$ python3 -q
>>> import numpy as np
>>> import numpy.linalg as la
>>> np.set_printoptions(precision=3, suppress=True, linewidth=120, floatmode="fixed")
>>> rnd = lambda a: np.round(a, 3) + 0
>>> data = np.loadtxt("test13.csv", delimiter=",")
>>> data
array([[ 0.600, -0.360, -0.360,  0.600,  0.240,  1.200, -1.200,  0.840, -1.080,  0.240],
       [ 0.200, -0.120, -0.120,  0.200,  0.080,  0.400, -0.400,  0.280, -0.360,  0.080],
       [-0.150,  0.090,  0.090, -0.150, -0.060, -0.300,  0.300, -0.210,  0.270, -0.060],
       [ 0.000,  0.000,  0.000,  0.000,  0.000,  0.000,  0.000,  0.000,  0.000,  0.000],
       [ 0.150, -0.090, -0.090,  0.150,  0.060,  0.300, -0.300,  0.210, -0.270,  0.060],
       [-0.100,  0.060,  0.060, -0.100, -0.040, -0.200,  0.200, -0.140,  0.180, -0.040],
       [ 0.050, -0.030, -0.030,  0.050,  0.020,  0.100, -0.100,  0.070, -0.090,  0.020],
       [ 0.100, -0.060, -0.060,  0.100,  0.040,  0.200, -0.200,  0.140, -0.180,  0.040],
       [-0.100,  0.060,  0.060, -0.100, -0.040, -0.200,  0.200, -0.140,  0.180, -0.040],
       [-0.300,  0.180,  0.180, -0.300, -0.120, -0.600,  0.600, -0.420,  0.540, -0.120],
       [-0.100,  0.060,  0.060, -0.100, -0.040, -0.200,  0.200, -0.140,  0.180, -0.040]])
>>> # column 2 repeats column 1
>>> r = la.matrix_rank(data)
>>> r
np.int64(1)
>>> ns = la.svd(data)[2][r:].T
>>> [int(la.matrix_rank(data[:, :j + 1])) for j in range(10)]
[1, 1, 1, 1, 1, 1, 1, 1, 1, 1]
>>> [int(la.matrix_rank(np.delete(data, i, axis=0))) for i in range(11)]
[1, 1, 1, 1, 1, 1, 1, 1, 1, 1, 1]
>>> la.lstsq(data[:-1].T, data[-1])[2]
np.int32(1)
>>> rnd(data @ la.pinv(data) @ data)
array([[ 0.600, -0.360, -0.360,  0.600,  0.240,  1.200, -1.200,  0.840, -1.080,  0.240],
       [ 0.200, -0.120, -0.120,  0.200,  0.080,  0.400, -0.400,  0.280, -0.360,  0.080],
       [-0.150,  0.090,  0.090, -0.150, -0.060, -0.300,  0.300, -0.210,  0.270, -0.060],
       [ 0.000,  0.000,  0.000,  0.000,  0.000,  0.000,  0.000,  0.000,  0.000,  0.000],
       [ 0.150, -0.090, -0.090,  0.150,  0.060,  0.300, -0.300,  0.210, -0.270,  0.060],
       [-0.100,  0.060,  0.060, -0.100, -0.040, -0.200,  0.200, -0.140,  0.180, -0.040],
       [ 0.050, -0.030, -0.030,  0.050,  0.020,  0.100, -0.100,  0.070, -0.090,  0.020],
       [ 0.100, -0.060, -0.060,  0.100,  0.040,  0.200, -0.200,  0.140, -0.180,  0.040],
       [-0.100,  0.060,  0.060, -0.100, -0.040, -0.200,  0.200, -0.140,  0.180, -0.040],
       [-0.300,  0.180,  0.180, -0.300, -0.120, -0.600,  0.600, -0.420,  0.540, -0.120],
       [-0.100,  0.060,  0.060, -0.100, -0.040, -0.200,  0.200, -0.140,  0.180, -0.040]])
>>> rnd(np.trace(la.pinv(data) @ data))
np.float64(1.0)
>>> np.abs(np.diag(la.qr(data)[1])) > 1e-9
array([ True, False, False, False, False, False, False, False, False, False])
>>> np.unique(data.round(6), axis=0).shape
(9, 10)
>>> np.allclose(data[:-1].T @ la.lstsq(data[:-1].T, data[-1])[0], data[-1])
True
>>> K = np.loadtxt("run16.csv", delimiter=",")
>>> print(K)
[[  2.300  -0.600   0.500   0.400]
 [ -0.500   0.100   0.100   0.100]
 [ -1.400   0.100   1.100   0.100]
 [  1.100   0.900  -0.900  -0.800]
 [  1.000  -0.300   0.100  -0.600]
 [  0.400  -0.500  -1.700  -0.700]
 [ -2.500   0.800  -0.600  -0.200]
 [  0.400   1.300   1.500  -1.900]
 [ -0.200  -1.500  -0.200   0.300]
 [ -2.000  -1.500  -0.700   0.300]
 [ -1.100  -1.300  -0.900   1.100]
 [  1.600   1.400   0.000  -1.000]
 [ -0.500  -1.100   0.700  -0.600]
 [ -0.200   1.700  -0.400   0.000]
 [  0.200   1.200  -1.000  -0.800]
 [ -0.700  -0.800   0.000  -0.600]
 [  0.700  -0.500   0.300  -0.500]
 [ -0.400   1.400   0.700  -0.700]
 [ -0.900  -1.900  -0.200  -0.100]
 [  0.800   0.200  -0.200  -1.000]
 [  0.300   0.100   0.200  -0.400]
 [ -0.500  -0.500   0.300  -1.100]
 [ -0.200  -1.000  -1.800   1.400]
 [ -1.100  -1.800   1.800   2.200]
 [ -1.100  -1.400  -1.800   1.200]
 [ -0.300   0.000   1.600  -0.800]
 [ -1.100  -1.600  -1.500   0.500]
 [  0.000   0.600  -1.000  -1.300]
 [  0.800  -0.200  -1.500  -0.300]
 [  0.600  -0.100   0.800   1.200]
 [ 10.000  -4.000 -28.000  16.000]
 [ -1.000   0.300  -0.300   0.000]
 [  0.300   0.700  -0.300   1.000]
 [ -0.600  -0.100   0.800  -1.700]
 [ -0.600   0.000  -1.400  -0.500]
 [  0.000   0.400   0.000  -0.200]
 [ -0.200   0.200  -0.700  -1.300]
 [  0.300   1.300   0.700   0.900]
 [  0.300   0.800  -2.100   1.300]]
>>> other = np.c_[K[:, :2] @ np.array([[-1, -5], [7, 2]]), np.array([1, 2, 3, 1, 0, 1, 0, 0, 0, 2, 2, 1, 0, 1, 3, 1, 3, 0, 2, 1, 3, 0, 1, 0, 1, 0, 3, 0, 2, 0, 3, 2, 1, 3, 2, 0, 3, 0, 0])]
>>> rnd(other)
array([[ -6.500, -12.700,   1.000],
       [  1.200,   2.700,   2.000],
       [  2.100,   7.200,   3.000],
       [  5.200,  -3.700,   1.000],
       [ -3.100,  -5.600,   0.000],
       [ -3.900,  -3.000,   1.000],
       [  8.100,  14.100,   0.000],
       [  8.700,   0.600,   0.000],
       [-10.300,  -2.000,   0.000],
       [ -8.500,   7.000,   2.000],
       [ -8.000,   2.900,   2.000],
       [  8.200,  -5.200,   1.000],
       [ -7.200,   0.300,   0.000],
       [ 12.100,   4.400,   1.000],
       [  8.200,   1.400,   3.000],
       [ -4.900,   1.900,   1.000],
       [ -4.200,  -4.500,   3.000],
       [ 10.200,   4.800,   0.000],
       [-12.400,   0.700,   2.000],
       [  0.600,  -3.600,   1.000],
       [  0.400,  -1.300,   3.000],
       [ -3.000,   1.500,   0.000],
       [ -6.800,  -1.000,   1.000],
       [-11.500,   1.900,   0.000],
       [ -8.700,   2.700,   1.000],
       [  0.300,   1.500,   0.000],
       [-10.100,   2.300,   3.000],
       [  4.200,   1.200,   0.000],
       [ -2.200,  -4.400,   2.000],
       [ -1.300,  -3.200,   0.000],
       [-38.000, -58.000,   3.000],
       [  3.100,   5.600,   2.000],
       [  4.600,  -0.100,   1.000],
       [ -0.100,   2.800,   3.000],
       [  0.600,   3.000,   2.000],
       [  2.800,   0.800,   0.000],
       [  1.600,   1.400,   3.000],
       [  8.800,   1.100,   0.000],
       [  5.300,   0.100,   0.000]])
>>> print(la.matrix_rank(np.c_[K, other]))
5
>>> rnd(la.norm(la.qr(K)[0].T @ other, axis=0) ** 2 / ((other ** 2).sum(axis=0) + 1e-12))
array([1.000, 1.000, 0.293])
>>> rnd(la.lstsq(K, other[:, 0])[0])
array([-1.000,  7.000,  0.000,  0.000])
>>> vec = np.array([3, 3, -2, 3])
>>> rhs = K @ vec
>>> b, lr = np.zeros(4), 1 / la.norm(K, 2) ** 2
>>> for i in range(6):
...     b -= lr * K.T @ (K @ b - rhs)
...     if i % 2 == 0: print(i, round(la.norm(K @ b - rhs), 3))
... 
0 25.587
2 23.733
4 22.039
>>> rnd(b)
array([ 1.542,  0.172, -2.834,  1.695])
>>> rnd(la.cond(K))
np.float64(7.724)
>>> other = K / np.sqrt((K ** 2).mean(axis=1, keepdims=True))
>>> print(la.matrix_rank(K - K.mean(axis=1, keepdims=True)))
3
>>> mat = np.array([[-1.0, 0.0, -2.0, -2.0, -2.0, -2.0, 0.0],
...     [0.0, -1.0, 0.0, 0.0, 0.0, 0.0, -2.0],
...     [-2.0, 0.0, -1.0, -2.0, -2.0, -2.0, 0.0],
...     [-2.0, 0.0, -2.0, -1.0, -2.0, -2.0, 0.0],
...     [-2.0, 0.0, -2.0, -2.0, -1.0, -2.0, 0.0],
...     [-2.0, 0.0, -2.0, -2.0, -2.0, -1.0, 0.0],
...     [0.0, -2.0, 0.0, 0.0, 0.0, 0.0, -1.0]])
>>> rng = np.random.default_rng(207)
>>> lab = rng.permutation(7)
>>> lab
array([1, 2, 4, 6, 5, 0, 3])
>>> other = mat[lab][:, lab]
>>> np.diag(other)
array([-1.000, -1.000, -1.000, -1.000, -1.000, -1.000, -1.000])
>>> np.trace(other)
np.float64(-7.0)
>>> other
array([[-1.000,  0.000,  0.000, -2.000,  0.000,  0.000,  0.000],
       [ 0.000, -1.000, -2.000,  0.000, -2.000, -2.000, -2.000],
       [ 0.000, -2.000, -1.000,  0.000, -2.000, -2.000, -2.000],
       [-2.000,  0.000,  0.000, -1.000,  0.000,  0.000,  0.000],
       [ 0.000, -2.000, -2.000,  0.000, -1.000, -2.000, -2.000],
       [ 0.000, -2.000, -2.000,  0.000, -2.000, -1.000, -2.000],
       [ 0.000, -2.000, -2.000,  0.000, -2.000, -2.000, -1.000]])
>>> other = np.array([[-1, -1, -4, 8, -5, 7, 0], [0, -3, 0, -7, -8, 7, -3]])
>>> W0 = np.block([[np.zeros((2, 2)), other], [other.T, np.zeros((7, 7))]])
>>> print(W0)
[[ 0.000  0.000 -1.000 -1.000 -4.000  8.000 -5.000  7.000  0.000]
 [ 0.000  0.000  0.000 -3.000  0.000 -7.000 -8.000  7.000 -3.000]
 [-1.000  0.000  0.000  0.000  0.000  0.000  0.000  0.000  0.000]
 [-1.000 -3.000  0.000  0.000  0.000  0.000  0.000  0.000  0.000]
 [-4.000  0.000  0.000  0.000  0.000  0.000  0.000  0.000  0.000]
 [ 8.000 -7.000  0.000  0.000  0.000  0.000  0.000  0.000  0.000]
 [-5.000 -8.000  0.000  0.000  0.000  0.000  0.000  0.000  0.000]
 [ 7.000  7.000  0.000  0.000  0.000  0.000  0.000  0.000  0.000]
 [ 0.000 -3.000  0.000  0.000  0.000  0.000  0.000  0.000  0.000]]
>>> vec = np.array([3, 0, 1, 3, 2, 2, 0, -3, 1])
>>> W0 @ np.ones(9)
array([  4.000, -14.000,  -1.000,  -4.000,  -4.000,   1.000, -13.000,  14.000,  -3.000])
>>> W0 @ vec
array([-17.000, -47.000,  -3.000,  -3.000, -12.000,  24.000, -15.000,  21.000,   0.000])
>>> np.einsum("ij,j->i", W0, vec)
array([-17.000, -47.000,  -3.000,  -3.000, -12.000,  24.000, -15.000,  21.000,   0.000])
>>> print(W0 @ (2 * vec))
[-34.000 -94.000  -6.000  -6.000 -24.000  48.000 -30.000  42.000   0.000]
>>> m1 = np.loadtxt("w.csv", delimiter=",")
>>> m1
array([[ 4.000,  0.000,  0.000,  1.000,  2.000,  1.000, -1.000,  0.000, -1.000,  2.000, -3.000,  0.000, -1.000],
       [ 0.000,  4.000, -4.000,  2.000, -2.000,  2.000, -2.000,  3.000,  0.000,  2.000, -3.000, -2.000, -1.000],
       [ 0.000, -4.000,  0.000,  0.000,  1.000, -2.000, -3.000,  0.000,  2.000, -4.000,  1.000,  1.000,  0.000],
       [ 1.000,  2.000,  0.000,  0.000, -2.000,  2.000,  2.000,  0.000, -3.000,  3.000,  1.000,  3.000,  2.000],
       [ 2.000, -2.000,  1.000, -2.000, -4.000,  3.000,  2.000, -2.000, -1.000, -2.000,  0.000,  2.000, -1.000],
       [ 1.000,  2.000, -2.000,  2.000,  3.000,  0.000, -1.000,  2.000,  1.000,  1.000, -1.000, -1.000,  0.000],
       [-1.000, -2.000, -3.000,  2.000,  2.000, -1.000, -4.000,  4.000,  1.000, -2.000, -1.000,  0.000,  2.000],
       [ 0.000,  3.000,  0.000,  0.000, -2.000,  2.000,  4.000, -2.000,  3.000, -2.000,  0.000, -4.000,  4.000],
       [-1.000,  0.000,  2.000, -3.000, -1.000,  1.000,  1.000,  3.000,  4.000,  0.000, -2.000, -2.000, -4.000],
       [ 2.000,  2.000, -4.000,  3.000, -2.000,  1.000, -2.000, -2.000,  0.000,  2.000,  2.000,  0.000,  2.000],
       [-3.000, -3.000,  1.000,  1.000,  0.000, -1.000, -1.000,  0.000, -2.000,  2.000,  4.000,  0.000, -1.000],
       [ 0.000, -2.000,  1.000,  3.000,  2.000, -1.000,  0.000, -4.000, -2.000,  0.000,  0.000,  4.000,  0.000],
       [-1.000, -1.000,  0.000,  2.000, -1.000,  0.000,  2.000,  4.000, -4.000,  2.000, -1.000,  0.000,  2.000]])
>>> other = m1 + rng.integers(-2, 3, (13, 12)) @ rng.integers(-2, 3, (12, 13))
>>> print(other)
[[ 11.000   5.000   0.000   6.000   6.000   6.000   2.000  -5.000   1.000  -5.000 -10.000  -6.000   5.000]
 [  5.000   1.000   8.000   0.000  10.000  11.000  -6.000  -6.000   4.000   5.000  -6.000   0.000 -17.000]
 [ -1.000  -9.000   0.000   1.000  -7.000  -4.000  -5.000  -1.000   5.000   2.000   2.000   1.000  -9.000]
 [  2.000   1.000  -7.000 -12.000  -1.000  -3.000  17.000  -9.000  -4.000  -3.000  -1.000   1.000   7.000]
 [-11.000   1.000  -8.000  -7.000  -4.000   2.000  11.000   3.000 -18.000 -11.000  -3.000   2.000   1.000]
 [  7.000   3.000  10.000  14.000  16.000   6.000  -7.000 -12.000  -1.000   8.000  -5.000 -12.000  -8.000]
 [  4.000  -6.000   8.000   0.000  -4.000  -2.000  -6.000   6.000   4.000   4.000   0.000   2.000 -15.000]
 [ 15.000   6.000  -4.000   9.000  -2.000  10.000  -4.000  -1.000   8.000  -1.000 -16.000  -1.000  10.000]
 [  1.000  -1.000  -3.000  -8.000  -8.000   5.000   1.000   5.000  -4.000   0.000  -5.000   6.000   3.000]
 [  1.000  12.000  -5.000  11.000   9.000  -3.000  -4.000 -10.000   1.000  -7.000   8.000 -12.000  -1.000]
 [ -9.000  -3.000 -10.000   0.000  10.000 -13.000  10.000  -4.000   4.000  -2.000  17.000  -6.000   4.000]
 [ 10.000   5.000   6.000   4.000   4.000  -2.000  -5.000  -5.000  -1.000   1.000  -3.000   3.000   7.000]
 [ -9.000   6.000   9.000   1.000  13.000   0.000   3.000   1.000 -14.000  -4.000   5.000  -6.000  -7.000]]
>>> np.abs(other - m1).sum(axis=1)
array([ 62.000,  84.000,  39.000,  67.000,  76.000, 102.000,  62.000,  79.000,  52.000,  76.000,  89.000,  45.000,
        80.000])
>>> rnd(la.svd(other - m1, compute_uv=False))
array([51.091, 44.376, 36.521, 27.619, 22.389, 14.518, 12.904, 12.346,  7.480,  6.832,  4.102,  0.663,  0.000])
>>> print(rnd(la.norm(other, 2)))
53.982
>>> rnd(la.norm(other, axis=1))
array([21.679, 27.368, 17.000, 25.573, 29.052, 33.719, 21.656, 30.017, 16.613, 27.495, 30.594, 17.776, 26.458])
>>> la.norm(other, axis=1).argmax()
np.int64(5)
>>> print(rnd(la.norm(other, "nuc")))
249.975
>>> other[4] @ other[9]
np.float64(-142.0)
>>> rnd(la.norm(other[4], 1)), rnd(la.norm(other[4], np.inf))
(np.float64(82.0), np.float64(18.0))
>>> rnd(la.norm(other, 1)), rnd(la.norm(other, np.inf))
(np.float64(94.0), np.float64(109.0))
>>> A = np.loadtxt("arr.csv", delimiter=",")
>>> A
array([[20.000, -2.000,  4.000,  3.000,  1.000, -5.000,  1.000, -5.000,  5.000,  0.000,  2.000,  1.000],
       [ 0.000, 45.000,  1.000,  2.000,  4.000, -1.000, -5.000, -1.000,  0.000,  1.000,  5.000, -5.000],
       [ 1.000, -1.000,  2.000,  0.000, -1.000,  2.000,  4.000,  4.000,  4.000,  1.000,  5.000, -4.000],
       [ 2.000, -2.000,  3.000,  4.000, -5.000, -5.000, -1.000,  2.000,  0.000,  2.000,  3.000, -4.000],
       [ 5.000,  0.000,  1.000, -4.000, 56.000,  4.000, -3.000, -1.000,  3.000, -4.000, -3.000, -5.000],
       [-5.000, -2.000,  5.000,  0.000,  4.000, 21.000,  4.000, -3.000,  1.000, -4.000,  3.000,  2.000],
       [-4.000,  3.000, -4.000,  3.000, -5.000, -1.000, 57.000,  4.000,  2.000, -2.000,  2.000, -1.000],
       [ 4.000, -4.000,  5.000,  3.000,  4.000,  0.000, -1.000, 55.000, -2.000,  3.000, -4.000,  0.000],
       [ 5.000, -2.000, -2.000,  5.000,  3.000,  2.000,  0.000, -2.000, 36.000, -3.000, -4.000,  5.000],
       [ 2.000,  1.000, -1.000,  1.000,  0.000,  1.000,  4.000, -5.000,  2.000, 45.000,  3.000,  3.000],
       [-1.000, -4.000, -5.000,  1.000,  3.000,  2.000, -3.000, -3.000,  4.000, -5.000, -2.000, -5.000],
       [ 0.000,  4.000, -1.000,  3.000, -5.000, -1.000,  4.000,  3.000,  3.000, -4.000,  0.000, 57.000]])
>>> O, R = la.qr(A)
>>> rnd(O @ R)
array([[20.000, -2.000,  4.000,  3.000,  1.000, -5.000,  1.000, -5.000,  5.000,  0.000,  2.000,  1.000],
       [ 0.000, 45.000,  1.000,  2.000,  4.000, -1.000, -5.000, -1.000,  0.000,  1.000,  5.000, -5.000],
       [ 1.000, -1.000,  2.000,  0.000, -1.000,  2.000,  4.000,  4.000,  4.000,  1.000,  5.000, -4.000],
       [ 2.000, -2.000,  3.000,  4.000, -5.000, -5.000, -1.000,  2.000,  0.000,  2.000,  3.000, -4.000],
       [ 5.000,  0.000,  1.000, -4.000, 56.000,  4.000, -3.000, -1.000,  3.000, -4.000, -3.000, -5.000],
       [-5.000, -2.000,  5.000,  0.000,  4.000, 21.000,  4.000, -3.000,  1.000, -4.000,  3.000,  2.000],
       [-4.000,  3.000, -4.000,  3.000, -5.000, -1.000, 57.000,  4.000,  2.000, -2.000,  2.000, -1.000],
       [ 4.000, -4.000,  5.000,  3.000,  4.000,  0.000, -1.000, 55.000, -2.000,  3.000, -4.000,  0.000],
       [ 5.000, -2.000, -2.000,  5.000,  3.000,  2.000,  0.000, -2.000, 36.000, -3.000, -4.000,  5.000],
       [ 2.000,  1.000, -1.000,  1.000,  0.000,  1.000,  4.000, -5.000,  2.000, 45.000,  3.000,  3.000],
       [-1.000, -4.000, -5.000,  1.000,  3.000,  2.000, -3.000, -3.000,  4.000, -5.000, -2.000, -5.000],
       [ 0.000,  4.000, -1.000,  3.000, -5.000, -1.000,  4.000,  3.000,  3.000, -4.000,  0.000, 57.000]])
>>> print(rnd(abs(R[0, 0])), rnd(la.norm(A[:, 0])))
22.738 22.738
>>> O.shape, R.shape
((12, 12), (12, 12))
